$ python3 -q
>>> import numpy as np
>>> np.set_printoptions(suppress=True, linewidth=120)
>>> rd = lambda a: np.round(a, 3) + 0
>>> A = np.loadtxt("arr.csv", delimiter=",")
>>> A
array([[ 2.564, -0.714,  0.487, -0.375],
       [ 0.4  ,  0.6  ,  0.5  , -0.1  ],
       [ 0.   ,  1.9  , -0.2  ,  1.5  ],
       [ 2.   , -0.5  ,  0.9  , -0.6  ]])
>>> rd(np.linalg.det(2 * A)), rd(np.linalg.det(A))
(np.float64(-11.027), np.float64(-0.689))
>>> rd(np.linalg.eigvals(A))
array([-1.547,  2.344,  1.435,  0.132])
>>> x = np.array([1, 3, 2, 3])
>>> target = A @ x
>>> coef, lr = np.zeros(4), 1 / np.linalg.norm(A, 2) ** 2
>>> for i in range(6):
...     coef -= lr * A.T @ (A @ coef - target)
...     if i % 1 == 0: print(i, round(np.linalg.norm(A @ coef - target), 3))
... 
0 6.173
1 3.862
2 2.444
3 1.585
4 1.08
5 0.796
>>> rd(coef)
array([1.334, 3.247, 0.366, 2.163])
>>> rd(np.linalg.cond(A))
np.float64(33.472)
>>> gram = A.T @ A
>>> rd(np.linalg.svd(A, compute_uv=False) ** 2)
array([13.783,  5.231,  0.536,  0.012])
>>> rd(np.linalg.eigvalsh(gram)[::-1])
array([13.783,  5.231,  0.536,  0.012])
>>> rd(np.diag(gram))
array([10.734,  4.73 ,  1.337,  2.761])
>>> rd(np.trace(gram)), rd((A ** 2).sum())
(np.float64(19.562), np.float64(19.562))
>>> proj = np.triu(np.array([[1, -2, 1, 1], [0, 3, 0, 1], [1, -2, 0, 3], [-2, -3, 2, 2]]), 1) + np.eye(4)
>>> A2 = proj @ A @ np.linalg.inv(proj)
>>> rd(np.linalg.det(A2))
np.float64(-0.689)
>>> rd(A2)
array([[ 3.764,  7.014, -3.577,  0.678],
       [ 2.4  ,  4.9  , -1.   , -5.   ],
       [ 6.   , 12.4  , -3.5  , -8.2  ],
       [ 2.   ,  3.5  , -1.1  , -2.8  ]])
>>> rd(proj @ A - A @ proj)
array([[ 1.2  ,  5.328, -2.864, -2.211],
       [ 2.   ,  0.3  ,  0.5  , -3.1  ],
       [ 6.   , -1.5  ,  2.7  , -3.1  ],
       [ 0.   ,  4.   , -2.   , -4.2  ]])
>>> np.linalg.matrix_rank(A2)
np.int64(4)
>>> J = np.load("x.npy")
>>> rd(J)
array([[-0.115,  0.985, -0.132],
       [-0.808, -0.17 , -0.564],
       [-0.577,  0.042,  0.815]])
>>> rd(np.linalg.det(J.T))
np.float64(1.0)
>>> rd(np.linalg.eigvals(J).sum().real)
np.float64(0.53)
>>> rd(np.linalg.det(2 * J)), rd(np.linalg.det(J))
(np.float64(8.0), np.float64(1.0))
>>> rd(np.kron(np.eye(2, dtype=int), J))
array([[-0.115,  0.985, -0.132,  0.   ,  0.   ,  0.   ],
       [-0.808, -0.17 , -0.564,  0.   ,  0.   ,  0.   ],
       [-0.577,  0.042,  0.815,  0.   ,  0.   ,  0.   ],
       [ 0.   ,  0.   ,  0.   , -0.115,  0.985, -0.132],
       [ 0.   ,  0.   ,  0.   , -0.808, -0.17 , -0.564],
       [ 0.   ,  0.   ,  0.   , -0.577,  0.042,  0.815]])
>>> rd(np.poly(J))
array([ 1.  , -0.53,  0.53, -1.  ])
>>> A2 = np.linalg.inv(J)
>>> rd(np.linalg.det(J) * np.linalg.det(A2))
np.float64(1.0)
>>> rd(np.linalg.inv(A2))
array([[-0.115,  0.985, -0.132],
       [-0.808, -0.17 , -0.564],
       [-0.577,  0.042,  0.815]])
>>> np.allclose(A2, J.T)
True
>>> (np.abs(A2) > 1e-9).astype(int)
array([[1, 1, 1],
       [1, 1, 1],
       [1, 1, 1]])
>>> rd(np.linalg.svd(J, compute_uv=False))
array([1., 1., 1.])
>>> rd(np.linalg.pinv(J))
array([[-0.115, -0.808, -0.577],
       [ 0.985, -0.17 ,  0.042],
       [-0.132, -0.564,  0.815]])
>>> theta = np.radians(120)
>>> R = np.eye(3)
>>> R[2, 2] = R[1, 1] = np.cos(theta)
>>> R[2, 1], R[1, 2] = -np.sin(theta), np.sin(theta)
>>> rd(R)
array([[ 1.   ,  0.   ,  0.   ],
       [ 0.   , -0.5  ,  0.866],
       [ 0.   , -0.866, -0.5  ]])
>>> A2 = J @ R.T
>>> np.allclose(np.linalg.norm(J, axis=1), np.linalg.norm(A2, axis=1))
True
>>> rd(np.linalg.svd(J, compute_uv=False)), rd(np.linalg.svd(A2, compute_uv=False))
(array([1., 1., 1.]), array([1., 1., 1.]))
>>> rd(np.abs(A2 - J).max(axis=0))
array([0.   , 1.591, 1.259])
>>> rd(A2)
array([[-0.115, -0.606, -0.787],
       [-0.808, -0.403,  0.429],
       [-0.577,  0.685, -0.444]])
>>> np.allclose(J @ J.T, A2 @ A2.T)
True
>>> rd(np.linalg.det(R)), rd(np.trace(R))
(np.float64(1.0), np.float64(0.0))
>>> A2 = np.array([[1, 0], [0, 0], [2, 3]])
>>> E = np.kron(np.eye(3, dtype=int), A2)
>>> E
array([[1, 0, 0, 0, 0, 0],
       [0, 0, 0, 0, 0, 0],
       [2, 3, 0, 0, 0, 0],
       [0, 0, 1, 0, 0, 0],
       [0, 0, 0, 0, 0, 0],
       [0, 0, 2, 3, 0, 0],
       [0, 0, 0, 0, 1, 0],
       [0, 0, 0, 0, 0, 0],
       [0, 0, 0, 0, 2, 3]])
>>> A2 = E[0, 0] * E[1:] - np.outer(E[1:, 0], E[0])
>>> A2
array([[0, 0, 0, 0, 0, 0],
       [0, 3, 0, 0, 0, 0],
       [0, 0, 1, 0, 0, 0],
       [0, 0, 0, 0, 0, 0],
       [0, 0, 2, 3, 0, 0],
       [0, 0, 0, 0, 1, 0],
       [0, 0, 0, 0, 0, 0],
       [0, 0, 0, 0, 2, 3]])
>>> np.flatnonzero(~A2.round(6).any(axis=1))
array([0, 3, 6])
>>> E[:, 0] / E[0, 0]
array([1., 0., 2., 0., 0., 0., 0., 0., 0.])
>>> K = np.load("dump.npy")
>>> K
array([[4., 1., 0.],
       [0., 4., 1.],
       [0., 0., 4.]])
>>> Uu, s, VT = np.linalg.svd(K, full_matrices=False)
>>> rd(s / s[0])
array([1.   , 0.858, 0.702])
>>> np.abs(Uu[:, 0]).round(6).argmax()
np.int64(1)
>>> rd(VT @ VT.T)
array([[1., 0., 0.],
       [0., 1., 0.],
       [0., 0., 1.]])
>>> Uu.shape, s.shape, VT.shape
((3, 3), (3,), (3, 3))
>>> rd(s)
array([4.736, 4.062, 3.326])
>>> A2 = np.array([[2, 1, 2], [2, 2, 0]])
>>> Z = np.kron(A2, K)
>>> Z
array([[8., 2., 0., 4., 1., 0., 8., 2., 0.],
       [0., 8., 2., 0., 4., 1., 0., 8., 2.],
       [0., 0., 8., 0., 0., 4., 0., 0., 8.],
       [8., 2., 0., 8., 2., 0., 0., 0., 0.],
       [0., 8., 2., 0., 8., 2., 0., 0., 0.],
       [0., 0., 8., 0., 0., 8., 0., 0., 0.]])
>>> rd(np.linalg.norm(Z, 2)), rd(np.linalg.norm(A2, 2) * np.linalg.norm(K, 2))
(np.float64(18.048), np.float64(18.048))
>>> u = np.array([0, 2, 1])
>>> A2 = K + np.outer(u, np.eye(3)[2])
>>> np.linalg.matrix_rank(A2 - K)
np.int64(1)
>>> K @ K
array([[16.,  8.,  1.],
       [ 0., 16.,  8.],
       [ 0.,  0., 16.]])
>>> np.allclose(K, K.T)
False
>>> rd(np.abs(np.linalg.eigvals(K)).max())
np.float64(4.0)
>>> (K - K.T) / 2
array([[ 0. ,  0.5,  0. ],
       [-0.5,  0. ,  0.5],
       [ 0. , -0.5,  0. ]])
>>> rd(np.sort(np.abs(np.linalg.eigvals(K))))
array([4., 4., 4.])
>>> np.allclose(K @ K.T, K.T @ K)
False
>>> np.trace(K)
np.float64(12.0)
>>> A2 = np.linalg.inv(K)
>>> (np.abs(A2) > 1e-9).astype(int)
array([[1, 1, 1],
       [0, 1, 1],
       [0, 0, 1]])
>>> rd(np.linalg.inv(A2))
array([[4., 1., 0.],
       [0., 4., 1.],
       [0., 0., 4.]])
>>> rd(A2)
array([[ 0.25 , -0.062,  0.016],
       [ 0.   ,  0.25 , -0.062],
       [ 0.   ,  0.   ,  0.25 ]])
>>> u = np.array([-3, -3, 0])
>>> rng = np.random.default_rng(778)
>>> mat = np.outer(rng.normal(size=15), u) + 0.3 * rng.normal(size=(15, 3))
>>> rd(mat)
array([[-0.813, -0.179, -0.172],
       [-0.344,  0.162, -0.189],
       [-4.092, -3.686, -0.071],
       [ 0.565,  0.422, -0.051],
       [-0.121,  0.195,  0.081],
       [ 0.856,  1.158, -0.563],
       [-1.566, -0.988, -0.111],
       [-2.752, -2.868,  0.101],
       [ 1.226,  0.878,  0.031],
       [ 3.222,  2.812, -0.447],
       [-2.965, -3.519, -0.136],
       [ 3.155,  3.335,  0.531],
       [ 1.396,  1.644,  0.321],
       [-0.261, -0.443,  0.47 ],
       [ 0.426, -0.672, -0.072]])
>>> A2 = np.c_[mat[:, :1] @ np.array([[-4]]), np.array([1, 1, -2, 1, -2, -2, 2, -1, 1, 0, 2, 2, -2, 0, 1])]
>>> rd(A2)
array([[  3.253,   1.   ],
       [  1.378,   1.   ],
       [ 16.369,  -2.   ],
       [ -2.259,   1.   ],
       [  0.484,  -2.   ],
       [ -3.425,  -2.   ],
       [  6.263,   2.   ],
       [ 11.008,  -1.   ],
       [ -4.906,   1.   ],
       [-12.889,   0.   ],
       [ 11.861,   2.   ],
       [-12.619,   2.   ],
       [ -5.582,  -2.   ],
       [  1.045,   0.   ],
       [ -1.703,   1.   ]])
>>> rd(np.linalg.lstsq(mat, A2[:, 0])[0])
array([-4.,  0.,  0.])
>>> np.linalg.matrix_rank(A2)
np.int64(2)
>>> np.linalg.matrix_rank(np.c_[mat, A2])
np.int64(4)
>>> rd(np.linalg.norm(np.linalg.qr(mat)[0].T @ A2, axis=0) ** 2 / ((A2 ** 2).sum(axis=0) + 1e-12))
array([1.   , 0.063])
